% ipython --no-banner

In [1]: import numpy as np

In [2]: np.set_printoptions(precision=3, suppress=True, linewidth=140, legacy="1.25")

In [3]: M = np.load("dump.npy")

In [4]: M
Out[4]: 
array([[-1.89 ,  3.275, -5.973],
       [-1.24 , -3.316,  5.949],
       [-0.894,  0.786, -1.594],
       [ 2.891,  3.664, -6.054],
       [ 8.127, -1.183,  2.95 ],
       [ 4.756,  0.207, -0.13 ],
       [-4.77 , -0.379,  0.101],
       [ 5.216,  2.818, -4.443],
       [ 4.361, -2.233,  4.454],
       [ 7.728, -3.712,  7.355],
       [ 3.57 , -3.15 ,  6.173],
       [ 1.171, -4.353,  7.457],
       [ 6.044,  2.239, -2.876],
       [ 8.263, -1.407,  3.066],
       [-4.465,  4.05 , -7.422],
       [ 3.882,  0.944, -1.575],
       [-6.597,  1.259, -2.943],
       [ 7.561, -1.974,  4.548],
       [-7.156, -1.406,  1.56 ],
       [ 4.726,  0.427,  0.063],
       [-1.949, -2.719,  4.469],
       [ 0.704,  0.84 , -1.556],
       [ 5.148, -3.336,  6.003],
       [ 1.551,  0.106,  0.147],
       [-0.448,  3.302, -6.047],
       [-9.025,  0.458, -1.342],
       [ 1.009, -2.362,  4.487],
       [-6.528,  1.252, -2.936]])

In [5]: A2 = np.c_[M[:, :1] @ np.array([[-7]]), np.array([1, 1, 1, 2, 1, 3, 2, 2, 3, 2, 1, 0, 2, 3, 1, 2, 3, 1, 0, 3, 2, 3, 1, 1, 1, 2, 0, 1])]

In [6]: A2
Out[6]: 
array([[ 13.23 ,   1.   ],
       [  8.68 ,   1.   ],
       [  6.258,   1.   ],
       [-20.237,   2.   ],
       [-56.889,   1.   ],
       [-33.292,   3.   ],
       [ 33.39 ,   2.   ],
       [-36.512,   2.   ],
       [-30.527,   3.   ],
       [-54.096,   2.   ],
       [-24.99 ,   1.   ],
       [ -8.197,   0.   ],
       [-42.308,   2.   ],
       [-57.841,   3.   ],
       [ 31.255,   1.   ],
       [-27.174,   2.   ],
       [ 46.179,   3.   ],
       [-52.927,   1.   ],
       [ 50.092,   0.   ],
       [-33.082,   3.   ],
       [ 13.643,   2.   ],
       [ -4.928,   3.   ],
       [-36.036,   1.   ],
       [-10.857,   1.   ],
       [  3.136,   1.   ],
       [ 63.175,   2.   ],
       [ -7.063,   0.   ],
       [ 45.696,   1.   ]])

In [7]: np.round(np.linalg.lstsq(M, A2[:, 0])[0], 3) + 0
Out[7]: array([-7.,  0.,  0.])

In [8]: Ac = (M - M.mean(axis=0)) / M.std(axis=0)

In [9]: Ac.std(axis=0)
Out[9]: array([1., 1., 1.])

In [10]: np.argwhere(np.abs(Ac) > 2)
Out[10]: array([[25,  0]])

In [11]: coef = np.linalg.lstsq(np.delete(Ac, 2, axis=1), Ac[:, 2])[0]

In [12]: coef
Out[12]: array([ 0.117, -0.963])

In [13]: x = np.array([3, -3, 7])

In [14]: (M @ x).argmax()
Out[14]: 9

In [15]: M @ np.eye(3)[0]
Out[15]: 
array([-1.89 , -1.24 , -0.894,  2.891,  8.127,  4.756, -4.77 ,  5.216,  4.361,  7.728,  3.57 ,  1.171,  6.044,  8.263, -4.465,  3.882,
       -6.597,  7.561, -7.156,  4.726, -1.949,  0.704,  5.148,  1.551, -0.448, -9.025,  1.009, -6.528])

In [16]: np.sign((M @ x).round(6))
Out[16]: 
array([-1.,  1., -1., -1.,  1.,  1., -1., -1.,  1.,  1.,  1.,  1., -1.,  1., -1., -1., -1.,  1., -1.,  1.,  1., -1.,  1.,  1., -1., -1.,
        1., -1.])
